>>> import numpy as np
>>> np.set_printoptions(precision=3, suppress=True, linewidth=100, legacy="1.25")
>>> K = np.load("x.npy")
>>> print(K)
[[ 6.  0. -3.  1.  3.  2. -1.  1.]
 [ 0.  5.  0.  0.  0.  0.  0.  0.]
 [-3.  0. 14. -3. -9. -6.  3. -3.]
 [ 1.  0. -3.  6.  3.  2. -1.  1.]
 [ 3.  0. -9.  3. 14.  6. -3.  3.]
 [ 2.  0. -6.  2.  6.  9. -2.  2.]
 [-1.  0.  3. -1. -3. -2.  6. -1.]
 [ 1.  0. -3.  1.  3.  2. -1.  6.]]
>>> # 2 groups of indices that never mix
>>> rng = np.random.default_rng(54012)
>>> z = rng.permutation(8)
>>> out = K[:, z] * rng.choice([-1, 1], 8)
>>> print(out)
[[-1. -3. -1. -6. -1. -2.  0.  3.]
 [-0.  0. -0. -0.  0. -0.  5.  0.]
 [ 3. 14.  3.  3.  3.  6.  0. -9.]
 [-1. -3. -6. -1. -1. -2.  0.  3.]
 [-3. -9. -3. -3. -3. -6.  0. 14.]
 [-2. -6. -2. -2. -2. -9.  0.  6.]
 [ 1.  3.  1.  1.  6.  2.  0. -3.]
 [-6. -3. -1. -1. -1. -2.  0.  3.]]
>>> U, _, Vh = np.linalg.svd(K.T @ out)
>>> print(z)
[7 2 3 0 6 5 1 4]
>>> print(np.round(np.linalg.lstsq(K, out)[0], 3) + 0)
[[ 0.  0.  0. -1.  0.  0.  0.  0.]
 [ 0.  0.  0.  0.  0.  0.  1.  0.]
 [ 0.  1.  0.  0.  0.  0.  0.  0.]
 [ 0.  0. -1.  0.  0.  0.  0.  0.]
 [ 0.  0.  0.  0.  0.  0.  0.  1.]
 [ 0.  0.  0.  0.  0. -1.  0.  0.]
 [ 0.  0.  0.  0.  1.  0.  0.  0.]
 [-1.  0.  0.  0.  0.  0.  0.  0.]]
>>> W = np.array([[2, -1, -2, 2, 1],
...     [2, 2, 2, 2, -2],
...     [2, 2, 0, -1, -2],
...     [2, -1, 2, 1, 0],
...     [-1, -1, -2, 0, -2],
...     [-1, 0, -2, 0, 1],
...     [-1, 0, -1, 2, 0],
...     [0, -2, 2, -2, -2]])
>>> b = np.array([1, 1, -5, -4, -5])
>>> H = np.maximum(out @ W + b, 0)
>>> print(H)
[[ 0.  0.  0.  0.  0.]
 [ 0.  1.  0.  6.  0.]
 [38. 44.  0. 48.  0.]
 [ 0.  0.  1.  0.  6.]
 [ 0.  0. 23.  0.  0.]
 [ 0.  0. 17.  0.  0.]
 [ 5.  7.  0. 10.  0.]
 [ 0.  0. 11.  0.  0.]]
>>> print((H > 0).astype(int))
[[0 0 0 0 0]
 [0 1 0 1 0]
 [1 1 0 1 0]
 [0 0 1 0 1]
 [0 0 1 0 0]
 [0 0 1 0 0]
 [1 1 0 1 0]
 [0 0 1 0 0]]
>>> print(np.linalg.matrix_rank(H))
5
>>> Z = np.array([[-4, -1], [5, 1], [-4, 2], [-3, 3], [4, -5]])
>>> print(W @ Z)
[[ -7  -6]
 [-20  20]
 [ -3   7]
 [-24   4]
 [ -1   6]
 [ 16  -8]
 [  2   5]
 [-20   6]]
>>> print(H @ Z)
[[  0.   0.]
 [-13.  19.]
 [-76. 150.]
 [ 20. -28.]
 [-92.  46.]
 [-68.  34.]
 [-15.  32.]
 [-44.  22.]]
>>> vec = np.ones(8)
>>> for _ in range(4):
...     vec = K @ vec
...     vec /= np.linalg.norm(vec)
...     print(round(vec @ K @ vec, 3))
... 
24.814
30.791
30.995
31.0
>>> print(vec)
[ 0.197  0.001 -0.587  0.197  0.589  0.393 -0.195  0.197]
>>> def softmax(z):
...     e = np.exp(z - z.max(axis=-1, keepdims=True))
...     return e / e.sum(axis=-1, keepdims=True)
... 
>>> print(np.round(softmax(K[0]), 3) + 0)
[0.922 0.002 0.    0.006 0.046 0.017 0.001 0.006]
>>> print(np.round(softmax(10 * K[0]), 3) + 0)
[1. 0. 0. 0. 0. 0. 0. 0.]
>>> print(np.round(softmax(K[0] + -1), 3) + 0)
[0.922 0.002 0.    0.006 0.046 0.017 0.001 0.006]
>>> scores = K @ K.T / np.sqrt(8)
>>> print(np.round(softmax(scores + np.triu(np.full(scores.shape, -np.inf), 1)), 3) + 0)
[[1. 0. 0. 0. 0. 0. 0. 0.]
 [0. 1. 0. 0. 0. 0. 0. 0.]
 [0. 0. 1. 0. 0. 0. 0. 0.]
 [0. 0. 0. 1. 0. 0. 0. 0.]
 [0. 0. 0. 0. 1. 0. 0. 0.]
 [0. 0. 0. 0. 1. 0. 0. 0.]
 [0. 0. 1. 0. 0. 0. 0. 0.]
 [0. 0. 0. 0. 1. 0. 0. 0.]]
>>> print(np.round(softmax(scores)[0] @ K, 3) + 0)
[ 3.  0. -9.  3. 14.  6. -3.  3.]
>>> mat = np.load("layer13.npy")
>>> print(mat)
[[ 0.591  1.218  0.187  0.169  0.331 -1.399  1.964  0.871 -1.723 -0.129  1.82   2.219  0.198
  -0.523]
 [-0.224 -0.472 -0.106 -0.003 -0.306  0.053 -0.716 -0.117  0.082  0.161 -0.308 -0.719 -0.073
   0.052]
 [ 0.398  0.569  0.282 -0.677  0.266 -0.236  1.003  0.539 -0.735  0.509 -0.043  0.752 -0.294
   0.711]
 [-0.018 -0.339 -0.012 -0.857 -0.184  0.425 -0.008  0.121 -0.188  0.681 -0.78  -0.051 -0.496
   0.95 ]
 [-0.955 -1.582 -0.024 -0.489 -0.476  1.588 -1.949 -0.865  1.57   0.48  -1.783 -1.566 -0.471
   0.901]
 [ 0.158  0.088 -0.102 -0.019 -0.117 -0.513  0.405  0.421 -0.816  0.147  0.499  0.408 -0.088
  -0.054]
 [-0.272 -1.03  -0.124 -0.297 -0.751  0.808 -0.189 -0.499  0.594  0.293 -0.697 -0.027 -0.499
   0.303]
 [ 0.322  0.396 -0.068  0.449 -0.299 -1.093  2.393  0.66  -1.464 -0.297  2.129  3.045 -0.085
  -0.905]
 [-0.267 -0.61  -0.035 -0.356 -0.377  0.36  -0.279 -0.122  0.019  0.385 -0.384 -0.019 -0.348
   0.421]
 [-0.253 -0.638  0.253 -1.591  0.014  1.005 -0.34   0.308 -0.044  1.323 -1.641 -0.371 -0.955
   2.104]
 [-0.761 -2.196 -0.147 -1.591 -0.897  1.968 -1.052 -0.29   0.774  1.496 -2.377 -0.873 -1.507
   2.156]
 [-0.538 -0.812 -0.141  0.016 -0.21   0.526 -1.028 -0.318  0.483  0.106 -0.412 -0.632 -0.154
   0.144]
 [ 0.338  0.377  0.289 -0.932  0.135  0.307  0.813  0.176 -0.131  0.527 -0.623  0.577 -0.33
   0.935]]
>>> vec = np.array([-1, 1, 1, 2, 1, 2, -3, 1])
>>> print(K @ vec)
[  4.   5. -22.  19.  32.  28. -24.  14.]
>>> print(K @ (2 * vec))
[  8.  10. -44.  38.  64.  56. -48.  28.]
>>> print(np.einsum("ij,j->i", K, vec))
[  4.   5. -22.  19.  32.  28. -24.  14.]
>>> print(np.sign((K @ vec).round(6)))
[ 1.  1. -1.  1.  1.  1. -1.  1.]
>>> print((K * vec).sum(axis=1))
[  4.   5. -22.  19.  32.  28. -24.  14.]
>>> print(K @ np.ones(8))
[ 9.  5. -7.  9. 17. 13.  1.  9.]
>>> print((K @ vec).argmax())
4
>>> print(K @ np.eye(8)[1])
[0. 5. 0. 0. 0. 0. 0. 0.]
>>> theta = np.radians(45)
>>> Rm = np.eye(14)
>>> Rm[9, 9] = Rm[13, 13] = np.cos(theta)
>>> Rm[9, 13], Rm[13, 9] = -np.sin(theta), np.sin(theta)
>>> out = mat @ Rm.T
>>> print(np.linalg.svd(mat, compute_uv=False), np.linalg.svd(out, compute_uv=False))
[10.     5.     2.5    1.25   0.625  0.313  0.157  0.078  0.039  0.02   0.01   0.005  0.003] [10.     5.     2.5    1.25   0.625  0.313  0.157  0.078  0.039  0.02   0.01   0.005  0.003]
>>> r0, g = mat[1], mat[11]
>>> print(round(r0 @ g, 3))
2.041
>>> pr = (r0 @ g) / (r0 @ r0) * r0
>>> print(np.round(np.linalg.norm(r0 + g) ** 2 + np.linalg.norm(r0 - g) ** 2, 3))
9.731
>>> print(pr)
[-0.293 -0.618 -0.139 -0.004 -0.4    0.069 -0.937 -0.153  0.107  0.211 -0.403 -0.941 -0.096  0.068]
>>> print(np.linalg.svd(mat, compute_uv=False))
[10.     5.     2.5    1.25   0.625  0.313  0.157  0.078  0.039  0.02   0.01   0.005  0.003]
>>> print(np.abs(mat).max())
3.045
>>> print(np.count_nonzero(mat))
182
>>> m1 = np.load("out8.npy")
>>> print(m1)
[[-0.876 -0.851  0.675]
 [ 0.08  -0.264  0.01 ]
 [-0.217 -0.879  0.319]
 [ 0.696 -0.139 -0.345]
 [ 0.02  -0.706  0.139]
 [ 0.345 -0.235 -0.119]
 [ 0.08   0.363 -0.1  ]
 [-0.493  0.93  -0.04 ]
 [ 0.139 -0.994  0.405]
 [-0.159  0.986 -0.336]
 [ 0.508  0.997 -0.67 ]
 [-0.786 -0.898  0.617]
 [-0.856 -0.91   0.68 ]
 [-0.1    0.818 -0.149]
 [-0.04  -0.188  0.05 ]
 [-0.414 -0.97   0.501]
 [-0.617  0.945  0.02 ]
 [ 0.786 -0.814 -0.273]
 [-0.273  0.958 -0.197]
 [-0.397 -0.354  0.245]
 [ 0.197 -0.929  0.188]
 [ 0.537  0.716 -0.397]
 [-0.119  0.08   0.04 ]
 [ 0.08   0.933 -0.31 ]
 [-0.885 -0.664  0.641]
 [-0.726  0.178  0.363]
 [-0.08   0.977 -0.327]
 [-0.96  -0.983  0.854]
 [ 0.912  0.814 -0.706]
 [ 0.617  0.168 -0.336]
 [-0.38   0.874 -0.05 ]
 [ 0.178  0.827 -0.273]]
>>> z = m1[:, 1] > np.median(m1[:, 1])
>>> r0 = m1[z].mean(axis=0) - m1[~z].mean(axis=0)
>>> print(np.argsort(-np.abs(r0).round(6), kind="stable"))
[1 2 0]
>>> print(((m1 - m1.mean(axis=0)) @ r0 > 0).astype(int))
[0 0 0 1 0 0 1 1 0 1 1 0 0 1 0 0 1 0 1 0 0 1 1 1 0 0 1 0 1 1 1 1]
>>> print(z.astype(int))
[0 0 0 0 0 0 1 1 0 1 1 0 0 1 0 0 1 0 1 0 0 1 1 1 0 1 1 0 1 1 1 1]
>>> vec = np.array([3, 1, -3])
>>> rhs = m1 @ vec
>>> print(np.round(np.linalg.pinv(m1) @ m1, 3) + 0)
[[1. 0. 0.]
 [0. 1. 0.]
 [0. 0. 1.]]
>>> print(np.linalg.solve(m1.T @ m1, m1.T @ rhs))
[ 3.  1. -3.]
>>> rhs = rhs + 0.02 * rng.normal(size=32)
>>> print(rhs)
[-5.502 -0.054 -2.484  3.019 -1.069  1.161  0.92  -0.419 -1.815  1.515  4.549 -5.091 -5.522  0.966
 -0.409 -3.714 -0.986  2.362  0.7   -2.265 -0.933  3.51  -0.392  2.122 -5.238 -3.065  1.738 -6.407
  5.643  3.022 -0.107  2.182]
>>> b, *_ = np.linalg.lstsq(m1, rhs)
>>> print(b)
[ 2.965  0.985 -3.056]
>>> print(b.round())
[ 3.  1. -3.]
>>> theta = np.radians(60)
>>> Rm = np.eye(3)
>>> Rm[0, 0] = Rm[1, 1] = np.cos(theta)
>>> Rm[0, 1], Rm[1, 0] = -np.sin(theta), np.sin(theta)
>>> print(Rm)
[[ 0.5   -0.866  0.   ]
 [ 0.866  0.5    0.   ]
 [ 0.     0.     1.   ]]
>>> out = m1 @ Rm.T
>>> print(np.linalg.svd(m1, compute_uv=False), np.linalg.svd(out, compute_uv=False))
[4.875 2.951 0.303] [4.875 2.951 0.303]
>>> E = np.load("test11.npy")
>>> print(E)
[[-0.038  0.636 -0.062 -0.397  0.553  0.357]
 [-0.343 -0.122  0.643 -0.635 -0.207 -0.093]
 [ 0.343 -0.439 -0.239 -0.376 -0.202  0.671]
 [ 0.076  0.29  -0.562 -0.459 -0.437 -0.439]
 [ 0.419  0.532  0.395  0.211 -0.536  0.231]
 [ 0.762 -0.147  0.233 -0.207  0.364 -0.409]]
>>> r0 = np.array([4, 4, 0, 5, 5, 0])
>>> out = E + np.outer(r0, np.eye(6)[2])
>>> print(out)
[[-0.038  0.636  3.938 -0.397  0.553  0.357]
 [-0.343 -0.122  4.643 -0.635 -0.207 -0.093]
 [ 0.343 -0.439 -0.239 -0.376 -0.202  0.671]
 [ 0.076  0.29   4.438 -0.459 -0.437 -0.439]
 [ 0.419  0.532  5.395  0.211 -0.536  0.231]
 [ 0.762 -0.147  0.233 -0.207  0.364 -0.409]]
>>> print(np.linalg.matrix_rank(np.linalg.inv(out) - np.linalg.inv(E), tol=1e-8))
1
>>> X = np.load("case9.npy")
>>> print(X)
[[16  1 18  0  0 15 17]
 [11  0  2 19  0  0  8]
 [ 0  3  0  0  5  0  0]
 [17  0  0  0  0  1  8]
 [ 3  1  0  7  1  0  0]
 [ 0 10  0  0 15  0  0]
 [ 3  2 16 14  0  8  9]
 [28  0  0  0  0  0 17]
 [ 0 12  5  0  9  7  0]
 [ 0  0 27  0  0 20  8]
 [19 10  0 21 21  0  0]
 [ 9  0  0  0  0  1  5]
 [12  0 11  0  0 10 15]
 [ 0 13  5  0 11  6  0]
 [ 3  0  0  0  0  0  0]
 [ 0  5 10  0  0 11  3]
 [26 10  0 18 16  0  3]
 [13  0 21  6  0 14 21]
 [38  0  0 10  4  0 15]
 [ 8  0 26  4  0 17 24]
 [ 1  5  0 13 10  0  0]
 [12  2  0  0  9  0  0]
 [ 0 15  0  3 21  0  0]
 [ 2  0 20 12  0 11 12]
 [ 0  0  5  0  0  7 12]
 [11  2  0  2  4  0  1]
 [32  2  5  8  1  5 18]
 [ 3  0  0  4  0  0  0]]
>>> cen = X - X.mean(axis=0)
>>> U, sigma, Vh = np.linalg.svd(cen, full_matrices=False)
>>> print(Vh[0] * np.sign(Vh[0, np.abs(Vh[0]).argmax()]))
[ 0.143 -0.223  0.594 -0.061 -0.36   0.409  0.525]
>>> print(np.round(cen.mean(axis=0), 3) + 0)
[0. 0. 0. 0. 0. 0. 0.]
>>> print(np.abs(Vh[-1]))
[0.058 0.334 0.531 0.1   0.203 0.741 0.049]
>>> out = np.c_[X[:, :3] @ np.array([[2, 1, 0], [1, 1, 2], [1, 1, 2]]), np.array([2, 0, -2, 1, 2, 0, -1, 0, 2, -2, -2, -2, 0, -1, -2, -2, -1, 1, 2, -3, -1, 0, -1, 3, -2, -3, 0, 3])]
>>> print(out)
[[51 35 38  2]
 [24 13  4  0]
 [ 3  3  6 -2]
 [34 17  0  1]
 [ 7  4  2  2]
 [10 10 20  0]
 [24 21 36 -1]
 [56 28  0  0]
 [17 17 34  2]
 [27 27 54 -2]
 [48 29 20 -2]
 [18  9  0 -2]
 [35 23 22  0]
 [18 18 36 -1]
 [ 6  3  0 -2]
 [15 15 30 -2]
 [62 36 20 -1]
 [47 34 42  1]
 [76 38  0  2]
 [42 34 52 -3]
 [ 7  6 10 -1]
 [26 14  4  0]
 [15 15 30 -1]
 [24 22 40  3]
 [ 5  5 10 -2]
 [24 13  4 -3]
 [71 39 14  0]
 [ 6  3  0  3]]
>>> print(np.linalg.matrix_rank(np.c_[X, out]))
8
>>> print(np.round(np.linalg.norm(out - X @ np.linalg.lstsq(X, out)[0], axis=0), 3) + 0)
[0.    0.    0.    8.702]
>>> print(np.linalg.matrix_rank(out))
3
>>> print(np.linalg.norm(np.linalg.qr(X)[0].T @ out, axis=0) ** 2 / ((out ** 2).sum(axis=0) + 1e-12))
[1.   1.   1.   0.13]
>>> print(np.round(np.linalg.lstsq(X, out[:, 0])[0], 3) + 0)
[2. 1. 1. 0. 0. 0. 0.]
